>>> import numpy as np
>>> np.set_printoptions(suppress=True, linewidth=160)
>>> data = np.loadtxt("block19.csv", delimiter=",")
>>> data
array([[ 0.8   ,  1.3133,  0.5   ],
       [ 0.4   ,  0.7998,  1.1   ],
       [ 0.7   ,  1.5461,  1.1   ],
       [-1.3   , -2.7182,  0.4   ],
       [ 0.5   ,  0.3859, -2.3   ],
       [ 0.2   ,  0.102 , -0.5   ],
       [-1.8   , -3.9043,  0.9   ],
       [-0.9   , -2.1023, -0.2   ],
       [-0.6   , -1.5307, -1.7   ],
       [-0.8   , -0.5291,  0.2   ],
       [-0.3   , -0.5571, -0.3   ],
       [ 0.8   ,  0.7177, -1.6   ],
       [ 0.4   ,  0.8442, -0.6   ]])
>>> other = data / np.linalg.norm(data, axis=1, keepdims=True)
>>> gram = other @ other.T
>>> np.round(np.linalg.norm(other, axis=1), 4)
array([1., 1., 1., 1., 1., 1., 1., 1., 1., 1., 1., 1., 1.])
>>> round(float(np.degrees(np.arccos(np.clip(gram[3, 5], -1, 1)))), 4)
116.2667
>>> np.argwhere(np.triu(np.abs(gram) > 0.95, 1))
array([[ 0,  2],
       [ 0,  7],
       [ 0, 10],
       [ 1,  2],
       [ 1,  8],
       [ 2,  8],
       [ 2, 10],
       [ 3,  6],
       [ 3,  7],
       [ 4,  5],
       [ 5, 11],
       [ 6,  7]])
>>> Uu, sig, Vt = np.linalg.svd(data, full_matrices=False)
>>> np.abs(Uu[:, 0]).round(6).argmax()
np.int64(6)
>>> (sig > 1e-8).sum()
np.int64(3)
>>> np.round(np.abs(Vt[0]), 4)
array([0.4434, 0.8944, 0.0587])
>>> round(np.sqrt((sig ** 2).sum()), 4), round(float(np.linalg.norm(data)), 4)
(np.float64(7.778), 7.778)
>>> np.round(np.cumsum(sig ** 2) / np.sum(sig ** 2), 4)
array([0.7418, 0.9935, 1.    ])
>>> sig.round(4)
array([6.6992, 3.9017, 0.6279])
>>> np.round(Uu.T @ Uu, 4) + 0
array([[1., 0., 0.],
       [0., 1., 0.],
       [0., 0., 1.]])
>>> np.allclose(Uu * sig @ Vt, data)
True
>>> Uu.shape, sig.shape, Vt.shape
((13, 3), (3,), (3, 3))
